$ python -q
>>> import numpy as np
>>> np.set_printoptions(precision=1, suppress=True, linewidth=100, sign=" ")
>>> F = np.load("w.npy")
>>> F
array([[-4,  2,  1, -4, -1,  0,  2,  1, -2, -2, -5, -1,  3],
       [-5,  2,  1,  2,  0,  3,  3, -1, -3, -4, -4,  3, -5],
       [-1,  4,  1,  3,  4, -5,  0, -1,  5,  4,  1, -3,  0],
       [ 3,  2, -4,  0,  0, -1,  1,  5,  2, -2, -5, -5,  1],
       [-1, -1, -1,  1,  1,  2, -2,  1, -3,  3, -5,  4,  2],
       [ 1, -3, -2, -5,  0,  4,  1,  3,  2,  5,  1, -3, -5],
       [ 5,  3,  0,  2,  3, -1,  7,  0, -5, -3,  1,  5,  3],
       [-1, -4,  2,  4,  5, -3,  1, -6,  3,  3, -4,  3,  3],
       [-3,  4,  3, -3,  1,  3,  1,  1, 10,  5,  5, -5,  3],
       [ 5, -4,  2, -1, -5,  3, -2,  3,  0,  3, -2,  3, -3],
       [ 4,  2,  1, -4,  3, -2,  1,  0,  2,  4,  5, -5,  1],
       [-3, -1,  4, -3,  3,  1, -3,  3, -1,  2,  5,  7,  1],
       [ 0, -5, -2,  0,  2, -1, -1,  1,  0, -3, -4, -4,  4]])
>>> np.sort(np.abs(np.linalg.eigvals(F)))
array([  4.5,   5.5,   5.5,   6.9,   6.9,   7.3,   7.3,   7.8,   8. ,   8. ,  11.6,  12.4,  12.4])
>>> np.round(np.abs(np.linalg.eigvals(F)).max(), 1)
np.float64(12.4)
>>> F.inv()
Traceback (most recent call last):
  File "<python-input-6>", line 1, in <module>
    F.inv()
    ^^^^^
AttributeError: 'numpy.ndarray' object has no attribute 'inv'
>>> np.linalg.determinant(F)
Traceback (most recent call last):
  File "<python-input-7>", line 1, in <module>
    np.linalg.determinant(F)
    ^^^^^^^^^^^^^^^^^^^^^
AttributeError: module 'numpy.linalg' has no attribute 'determinant'
>>> O, r_ = np.linalg.qr(F)
>>> np.allclose(r_.T @ r_, F.T @ F)
True
>>> mat = np.array([[-6, 0, 2, 4, 4, 2],
...     [1, 1, -3, 2, -3, 2],
...     [-4, 2, -4, 8, -2, 6],
...     [-6, 0, 2, 4, 4, 2],
...     [6, 0, -2, -4, -4, -2],
...     [9, 0, -3, -6, -6, -3],
...     [6, -3, 6, -12, 3, -9],
...     [8, 2, -8, 0, -10, 2],
...     [-5, 1, -1, 6, 1, 4],
...     [-6, -3, 10, -4, 11, -5]])
>>> mat
array([[ -6,   0,   2,   4,   4,   2],
       [  1,   1,  -3,   2,  -3,   2],
       [ -4,   2,  -4,   8,  -2,   6],
       [ -6,   0,   2,   4,   4,   2],
       [  6,   0,  -2,  -4,  -4,  -2],
       [  9,   0,  -3,  -6,  -6,  -3],
       [  6,  -3,   6, -12,   3,  -9],
       [  8,   2,  -8,   0, -10,   2],
       [ -5,   1,  -1,   6,   1,   4],
       [ -6,  -3,  10,  -4,  11,  -5]])
>>> # rows 0 and 3 are equal
>>> U, sigma, VT = np.linalg.svd(mat)
>>> np.argmax(sigma[:-1] / (sigma[1:] + 1e-6)) + 1
np.int64(2)
>>> out = U[:, :2] @ np.diag(sigma[:2]) @ VT[:2]
>>> round(np.linalg.norm(mat - out) / np.linalg.norm(mat), 1)
np.float64(0.0)
>>> np.round(np.abs(mat - out).max(), 1)
np.float64(0.0)
>>> np.linalg.matrix_rank(mat, rtol=0.05)
np.int64(2)
>>> out = mat[0, 0] * mat[1:] - np.outer(mat[1:, 0], mat[0])
>>> out
array([[  0,  -6,  16, -16,  14, -14],
       [  0, -12,  32, -32,  28, -28],
       [  0,   0,   0,   0,   0,   0],
       [  0,   0,   0,   0,   0,   0],
       [  0,   0,   0,   0,   0,   0],
       [  0,  18, -48,  48, -42,  42],
       [  0, -12,  32, -32,  28, -28],
       [  0,  -6,  16, -16,  14, -14],
       [  0,  18, -48,  48, -42,  42]])
>>> np.linalg.matrix_rank(out), np.linalg.matrix_rank(mat)
(np.int64(1), np.int64(2))
>>> np.flatnonzero(~out.round(6).any(axis=1))
array([ 2,  3,  4])
>>> r0 = np.array([-3, 0])
>>> np.convolve(mat[6], r0)
array([-18,   9, -18,  36,  -9,  27,   0])
>>> np.cross(mat[6, :3], mat[2, :3])
array([ 0,  0,  0])
>>> np.array([np.convolve(row, r0, "same") for row in mat])
array([[ 18,   0,  -6, -12, -12,  -6],
       [ -3,  -3,   9,  -6,   9,  -6],
       [ 12,  -6,  12, -24,   6, -18],
       [ 18,   0,  -6, -12, -12,  -6],
       [-18,   0,   6,  12,  12,   6],
       [-27,   0,   9,  18,  18,   9],
       [-18,   9, -18,  36,  -9,  27],
       [-24,  -6,  24,   0,  30,  -6],
       [ 15,  -3,   3, -18,  -3, -12],
       [ 18,   9, -30,  12, -33,  15]])
>>> A = np.array([[-8, 0, 0, 8, -8],
...     [2, 0, 0, -2, 2],
...     [-8, 0, 0, 8, -8],
...     [6, 0, 0, -6, 6],
...     [2, 0, 0, -2, 2],
...     [-4, 0, 0, 4, -4],
...     [2, 0, 0, -2, 2]])
>>> r = np.linalg.matrix_rank(A)
>>> r
np.int64(1)
>>> ns = np.linalg.svd(A)[2][r:].T
>>> [int(np.linalg.matrix_rank(A[:i])) for i in range(1, len(A) + 1)]
[1, 1, 1, 1, 1, 1, 1]
>>> np.linalg.matrix_rank(A.T @ A), np.linalg.matrix_rank(A @ A.T)
(np.int64(1), np.int64(1))
>>> [int(np.linalg.matrix_rank(np.delete(A, i, axis=0))) for i in range(7)]
[1, 1, 1, 1, 1, 1, 1]
>>> rng = np.random.default_rng(976076)
>>> out = A + rng.integers(-2, 3, (7, 1)) @ rng.integers(-2, 3, (1, 5))
>>> out
array([[-8,  0,  0,  8, -8],
       [ 0,  2,  0,  0,  2],
       [-6, -2,  0,  6, -8],
       [ 6,  0,  0, -6,  6],
       [-2,  4,  0,  2,  2],
       [-2, -2,  0,  2, -4],
       [ 2,  0,  0, -2,  2]])
>>> np.linalg.matrix_rank(out - A, tol=1e-8)
np.int64(1)
>>> np.round(np.linalg.svd(out - A, compute_uv=False), 1) + 0
array([ 9.2,  0. ,  0. ,  0. ,  0. ])
>>> out - A
array([[ 0,  0,  0,  0,  0],
       [-2,  2,  0,  2,  0],
       [ 2, -2,  0, -2,  0],
       [ 0,  0,  0,  0,  0],
       [-4,  4,  0,  4,  0],
       [ 2, -2,  0, -2,  0],
       [ 0,  0,  0,  0,  0]])
>>> def softmax(z):
...     e = np.exp(z - z.max(axis=-1, keepdims=True))
...     return e / e.sum(axis=-1, keepdims=True)
... 
>>> np.round(softmax(A[4]), 1) + 0
array([ 0.4,  0.1,  0.1,  0. ,  0.4])
>>> S = A @ A.T / np.sqrt(5)
>>> np.round(softmax(S), 1) + 0
array([[ 0.5,  0. ,  0.5,  0. ,  0. ,  0. ,  0. ],
       [ 0. ,  0. ,  0. ,  1. ,  0. ,  0. ,  0. ],
       [ 0.5,  0. ,  0.5,  0. ,  0. ,  0. ,  0. ],
       [ 0. ,  0. ,  0. ,  1. ,  0. ,  0. ,  0. ],
       [ 0. ,  0. ,  0. ,  1. ,  0. ,  0. ,  0. ],
       [ 0.5,  0. ,  0.5,  0. ,  0. ,  0. ,  0. ],
       [ 0. ,  0. ,  0. ,  1. ,  0. ,  0. ,  0. ]])
>>> out = F / np.sqrt((F ** 2).mean(axis=1, keepdims=True))
>>> np.linalg.matrix_rank(out) == np.linalg.matrix_rank(F)
np.True_
>>> np.linalg.matrix_rank(F - F.mean(axis=1, keepdims=True))
np.int64(12)
>>> out[6]
array([ 1.4,  0.8,  0. ,  0.6,  0.8, -0.3,  2. ,  0. , -1.4, -0.8,  0.3,  1.4,  0.8])
>>> np.linalg.matrix_rank(A, rtol=0.1)
np.int64(1)
>>> round(np.linalg.norm(A, 2) / np.linalg.norm(A), 1)
np.float64(1.0)
>>> m1 = np.array([[-2, 0, -2, -1, 1, 2, -2, 2, -1],
...     [-1, -1, -2, 1, 1, -1, 1, 0, -2],
...     [1, 2, -2, 1, 1, 1, -1, -1, 0],
...     [0, 0, 0, -2, 0, 1, 0, 0, -2],
...     [2, -2, 2, -2, -1, -1, 2, 0, -1],
...     [0, -1, 2, -1, -1, 0, -1, 2, 2],
...     [2, 2, -1, -1, -2, -2, -1, -1, 2],
...     [0, -2, 1, 0, -1, 2, -2, 2, -2],
...     [0, -2, 2, -1, 0, 1, -2, 1, 0],
...     [2, -1, 2, 0, -1, 0, -2, 2, -1],
...     [-1, -1, 1, -1, -2, 0, 2, 2, 0],
...     [-1, 2, -1, 0, -2, 1, -1, 0, 1],
...     [1, 1, 1, 1, 0, 2, 2, 2, 0],
...     [-2, 0, 2, 2, 1, 0, 1, -1, 2]])
>>> m1[-1] = m1[0] + -2 * m1[1]
>>> m1
array([[-2,  0, -2, -1,  1,  2, -2,  2, -1],
       [-1, -1, -2,  1,  1, -1,  1,  0, -2],
       [ 1,  2, -2,  1,  1,  1, -1, -1,  0],
       [ 0,  0,  0, -2,  0,  1,  0,  0, -2],
       [ 2, -2,  2, -2, -1, -1,  2,  0, -1],
       [ 0, -1,  2, -1, -1,  0, -1,  2,  2],
       [ 2,  2, -1, -1, -2, -2, -1, -1,  2],
       [ 0, -2,  1,  0, -1,  2, -2,  2, -2],
       [ 0, -2,  2, -1,  0,  1, -2,  1,  0],
       [ 2, -1,  2,  0, -1,  0, -2,  2, -1],
       [-1, -1,  1, -1, -2,  0,  2,  2,  0],
       [-1,  2, -1,  0, -2,  1, -1,  0,  1],
       [ 1,  1,  1,  1,  0,  2,  2,  2,  0],
       [ 0,  2,  2, -3, -1,  4, -4,  2,  3]])
>>> out = m1[0, 0] * m1[1:] - np.outer(m1[1:, 0], m1[0])
>>> out
array([[ 0,  2,  2, -3, -1,  4, -4,  2,  3],
       [ 0, -4,  6, -1, -3, -4,  4,  0,  1],
       [ 0,  0,  0,  4,  0, -2,  0,  0,  4],
       [ 0,  4,  0,  6,  0, -2,  0, -4,  4],
       [ 0,  2, -4,  2,  2,  0,  2, -4, -4],
       [ 0, -4,  6,  4,  2,  0,  6, -2, -2],
       [ 0,  4, -2,  0,  2, -4,  4, -4,  4],
       [ 0,  4, -4,  2,  0, -2,  4, -2,  0],
       [ 0,  2,  0,  2,  0, -4,  8, -8,  4],
       [ 0,  2, -4,  1,  5,  2, -6, -2, -1],
       [ 0, -4,  0, -1,  5,  0,  0,  2, -3],
       [ 0, -2,  0, -1, -1, -6, -2, -6,  1],
       [ 0, -4, -4,  6,  2, -8,  8, -4, -6]])
>>> np.linalg.matrix_rank(out), np.linalg.matrix_rank(m1)
(np.int64(8), np.int64(9))
>>> x0 = np.array([1, -2, -1, -3, -1, -1, 0, -1, -2])
>>> a = np.maximum(m1 @ x0, 0)
>>> np.maximum(m1 @ (3 * x0), 0)
array([  0,  12,   0,  27,  42,   0,   9,  12,   9,   9,   9,   0,   0,   0])
>>> np.maximum(m1 @ x0, 0) - np.maximum(-m1 @ x0, 0)
array([ 0,  4, -5,  9, 14, -2,  3,  4,  3,  3,  3, -5, -9, -8])
>>> a
array([  0,   4,   0,   9,  14,   0,   3,   4,   3,   3,   3,   0,   0,   0])
>>> np.tanh(m1 @ x0)
array([ 0.,  1., -1.,  1.,  1., -1.,  1.,  1.,  1.,  1.,  1., -1., -1., -1.])
>>> m1.T @ a
array([ 33, -46,  36, -51, -29,  -4,  15,  20, -45])
>>> idx = rng.permutation(9)
>>> out = m1[:, idx] * rng.choice([-1, 1], 9)
>>> out
array([[ 1,  2, -2,  0, -2,  2, -2, -1, -1],
       [-1,  0, -2,  1,  1, -1, -1, -2, -1],
       [-1, -1, -2, -2, -1,  1,  1,  0, -1],
       [ 2,  0,  0,  0, -1,  0,  0, -2,  0],
       [ 2,  0,  2,  2,  1, -2,  2, -1,  1],
       [ 1,  2,  2,  1,  0,  1,  0,  2,  1],
       [ 1, -1, -1, -2,  2,  1,  2,  2,  2],
       [ 0,  2,  1,  2, -2,  2,  0, -2,  1],
       [ 1,  1,  2,  2, -1,  2,  0,  0,  0],
       [ 0,  2,  2,  1,  0,  2,  2, -1,  1],
       [ 1,  2,  1,  1,  0, -2, -1,  0,  2],
       [ 0,  0, -1, -2, -1,  1, -1,  1,  2],
       [-1,  2,  1, -1, -2, -2,  1,  0,  0],
       [ 3,  2,  2, -2, -4,  4,  0,  3,  1]])
>>> U, _, VT = np.linalg.svd(m1.T @ out)
>>> np.round(np.linalg.lstsq(m1, out)[0], 1) + 0
array([[ 0.,  0.,  0.,  0.,  0.,  0.,  1.,  0.,  0.],
       [ 0.,  0.,  0., -1.,  0.,  0.,  0.,  0.,  0.],
       [ 0.,  0.,  1.,  0.,  0.,  0.,  0.,  0.,  0.],
       [-1.,  0.,  0.,  0.,  0.,  0.,  0.,  0.,  0.],
       [ 0.,  0.,  0.,  0.,  0.,  0.,  0.,  0., -1.],
       [ 0.,  0.,  0.,  0., -1.,  0.,  0.,  0.,  0.],
       [ 0.,  0.,  0.,  0.,  0., -1.,  0.,  0.,  0.],
       [ 0.,  1.,  0.,  0.,  0.,  0.,  0.,  0.,  0.],
       [ 0.,  0.,  0.,  0.,  0.,  0.,  0.,  1.,  0.]])
